$ ipython --no-banner

In [1]: import numpy as np

In [2]: np.set_printoptions(precision=3, suppress=True, linewidth=120, floatmode="fixed")

In [3]: feats = np.loadtxt("block12.csv", delimiter=",")

In [4]: feats
Out[4]: 
array([[-0.450, -0.640, -0.130,  0.150,  0.770, -1.150, -0.670,  1.610,  0.970,  1.270, -1.600,  1.750,  0.460,
         1.520],
       [-1.300,  0.400, -1.500,  0.740, -0.740, -1.380, -0.300, -2.300, -0.980,  2.340, -2.680,  2.500,  0.000,
         2.040],
       [ 0.250,  0.600, -0.050, -0.050, -0.750,  0.850,  0.550, -1.650, -0.950, -0.850,  1.100, -1.250, -0.400,
        -1.100],
       [-0.350,  2.020, -1.360,  0.460, -2.720,  1.280,  1.310, -6.530, -3.480, -0.500,  0.930, -1.500, -1.130,
        -1.450],
       [-0.350,  1.800, -1.250,  0.430, -2.430,  1.090,  1.150, -5.850, -3.110, -0.370,  0.740, -1.250, -1.000,
        -1.220],
       [-0.500, -1.640,  0.320,  0.040,  2.080, -2.080, -1.420,  4.660,  2.640,  1.960, -2.580,  3.000,  1.060,
         2.660],
       [ 0.200, -1.060,  0.730, -0.250,  1.430, -0.650, -0.680,  3.440,  1.830,  0.230, -0.450,  0.750,  0.590,
         0.730],
       [-0.600,  0.980, -1.090,  0.450, -1.390,  0.050,  0.440, -3.520, -1.790,  0.610, -0.550,  0.250, -0.470,
         0.110],
       [ 0.700, -1.180,  1.290, -0.530,  1.670, -0.090, -0.540,  4.220,  2.150, -0.690,  0.610, -0.250,  0.570,
        -0.090],
       [ 1.100,  0.880,  0.660, -0.460, -0.980,  2.220,  1.140, -1.820, -1.220, -2.700,  3.320, -3.500, -0.720,
        -3.000],
       [ 0.200,  0.480, -0.040, -0.040, -0.600,  0.680,  0.440, -1.320, -0.760, -0.680,  0.880, -1.000, -0.320,
        -0.880],
       [ 1.250, -2.060,  2.280, -0.940,  2.920, -0.120, -0.930,  7.390,  3.760, -1.260,  1.130, -0.500,  0.990,
        -0.210],
       [ 1.250, -0.080,  1.290, -0.670,  0.310,  1.590,  0.510,  1.270,  0.430, -2.430,  2.840, -2.750, -0.180,
        -2.280],
       [ 1.000, -2.000,  2.000, -0.800,  2.800, -0.400, -1.000,  7.000,  3.600, -0.800,  0.600,  0.000,  1.000,
         0.200],
       [-2.250, -2.100, -1.200,  0.900,  2.400, -4.800, -2.550,  4.650,  3.000,  5.700, -7.050,  7.500,  1.650,
         6.450]])

In [5]: # rank 2

In [6]: vec = np.array([2, -3, -3, -3, -3, -3, 1, 0, -3, 1, -1, -3, 0, -3])

In [7]: h = np.maximum(feats @ vec, 0)

In [8]: np.tanh(feats @ vec)
Out[8]: 
array([-1.000, -0.808,  1.000,  1.000,  1.000, -1.000, -1.000,  1.000, -1.000,  1.000,  1.000, -1.000,  1.000, -1.000,
       -1.000])

In [9]: rk = np.linalg.matrix_rank(feats)

In [10]: rk
Out[10]: np.int64(2)

In [11]: null = np.linalg.svd(feats)[2][rk:].T

In [12]: [int(np.linalg.matrix_rank(feats[:i])) for i in range(1, len(feats) + 1)]
Out[12]: [1, 2, 2, 2, 2, 2, 2, 2, 2, 2, 2, 2, 2, 2, 2]

In [13]: [int(np.linalg.matrix_rank(np.delete(feats, i, axis=0))) for i in range(15)]
Out[13]: [2, 2, 2, 2, 2, 2, 2, 2, 2, 2, 2, 2, 2, 2, 2]

In [14]: np.allclose(feats[:-1].T @ np.linalg.lstsq(feats[:-1].T, feats[-1])[0], feats[-1])
Out[14]: True

In [15]: np.argsort(-np.linalg.norm(feats, axis=0).round(6), kind="stable")[:3]
Out[15]: array([ 7, 11, 10])

In [16]: np.linalg.cond(feats) > 100
Out[16]: np.True_

In [17]: [round(float(x), 3) for x in np.linalg.svd(feats, compute_uv=False)[:3]]
Out[17]: [24.386, 16.935, 0.0]

In [18]: left, sigma, Vt = np.linalg.svd(feats)

In [19]: V = Vt[:(sigma > 1e-8).sum()]

In [20]: rng = np.random.default_rng(876337)

In [21]: vec = feats[4] + 4 * feats[0] + rng.integers(2) * np.eye(14)[11]

In [22]: vec
Out[22]: array([-2.150, -0.760, -1.770,  1.030,  0.650, -3.510, -1.530,  0.590,  0.770,  4.710, -5.660,  5.750,  0.840,  4.860])

In [23]: np.linalg.matrix_rank(np.vstack([feats, vec]))
Out[23]: np.int64(2)

In [24]: np.allclose(V.T @ V @ vec, vec)
Out[24]: True

In [25]: round(float(np.linalg.norm(vec - V.T @ V @ vec)), 3)
Out[25]: 0.0

In [26]: K = np.load("test10.npy")

In [27]: K
Out[27]: 
array([[ 2,  3,  2,  0,  1,  2,  3,  0,  2],
       [ 0,  6,  2,  6,  4,  2,  2,  0,  4],
       [ 0, 12,  7,  7, 10,  2,  6,  3, 10],
       [ 2,  4,  3,  3,  1,  4,  4,  3,  5],
       [ 2,  9,  7,  4,  6,  3,  6,  1,  6],
       [ 0,  0,  0,  0,  0,  0,  0,  0,  0],
       [ 4,  2,  5,  6,  2,  0,  1,  1,  6],
       [ 2,  7,  6,  4,  4,  4,  7,  4,  8],
       [ 0,  0,  0,  0,  0,  0,  0,  0,  0],
       [ 2,  7,  5,  6,  3,  5,  4,  3,  6],
       [ 2,  3,  2,  0,  1,  2,  3,  0,  2],
       [ 0,  4,  4,  4,  3,  2,  4,  4,  6],
       [ 4,  5,  5,  9,  4,  1,  3,  1,  9],
       [ 4,  5,  8,  7,  2,  3,  3,  1,  6],
       [ 0,  3,  0,  3,  2,  1,  2,  0,  3],
       [ 3,  1,  3,  1,  0,  2,  2,  0,  2],
       [ 0,  0,  0,  0,  0,  0,  0,  0,  0],
       [ 0,  3,  3,  1,  3,  0,  3,  1,  3],
       [ 2,  6,  5,  1,  4,  2,  6,  1,  5],
       [ 0,  0,  0,  0,  0,  0,  0,  0,  0],
       [ 6,  8,  8,  8,  7,  3,  7,  1, 11],
       [ 3,  1,  2,  3,  2,  0,  0,  0,  3],
       [ 0,  3,  2,  3,  2,  1,  0,  0,  1],
       [ 2,  6,  2,  3,  3,  3,  5,  0,  5],
       [ 2,  7,  6,  4,  4,  4,  7,  4,  8],
       [ 5,  7,  7,  1,  4,  4,  6,  2,  7],
       [ 3,  7,  4,  6,  7,  1,  3,  2,  9],
       [ 0,  3,  2,  0,  3,  0,  1,  2,  3],
       [ 0,  4,  3,  6,  2,  3,  1,  3,  4],
       [ 3,  4,  5,  3,  1,  2,  4,  1,  5],
       [ 0,  3,  3,  1,  3,  0,  3,  1,  3],
       [ 5,  4,  4,  3,  3,  2,  3,  0,  5],
       [ 1,  1,  3,  3,  0,  0,  1,  1,  3],
       [ 2,  9,  7,  1,  7,  2,  7,  3,  8],
       [ 0,  3,  2,  0,  3,  0,  1,  2,  3],
       [ 0,  4,  3,  6,  2,  3,  1,  3,  4],
       [ 2,  9,  4,  6,  5,  4,  5,  0,  6],
       [ 0,  6,  3,  4,  5,  1,  5,  1,  6],
       [ 3,  4,  5,  4,  2,  3,  2,  0,  3],
       [ 0,  3,  0,  3,  2,  1,  2,  0,  3],
       [ 2,  3,  2,  0,  1,  2,  3,  0,  2],
       [ 5,  7,  5,  4,  3,  5,  7,  0,  7],
       [ 3,  7,  6,  6,  7,  1,  1,  2,  7],
       [ 1,  1,  3,  3,  0,  0,  1,  1,  3],
       [ 4,  8,  9,  9,  7,  1,  2,  3, 10],
       [ 3,  5,  6,  7,  5,  2,  4,  4,  9],
       [ 0,  0,  0,  0,  0,  0,  0,  0,  0],
       [ 1, 10,  7,  9,  7,  2,  4,  3, 10],
       [ 0,  0,  0,  0,  0,  0,  0,  0,  0]])

In [28]: gram = K.T @ K

In [29]: np.diag(gram)
Out[29]: array([ 289, 1387,  954,  950,  723,  253,  673,  168, 1535])

In [30]: np.trace(gram), (K ** 2).sum()
Out[30]: (np.int64(6932), np.int64(6932))

In [31]: np.allclose(gram, gram.T)
Out[31]: True

In [32]: np.linalg.eigvalsh(gram)[::-1]
Out[32]: array([6254.637,  248.220,  178.505,   96.783,   79.530,   45.492,   23.104,    5.272,    0.457])
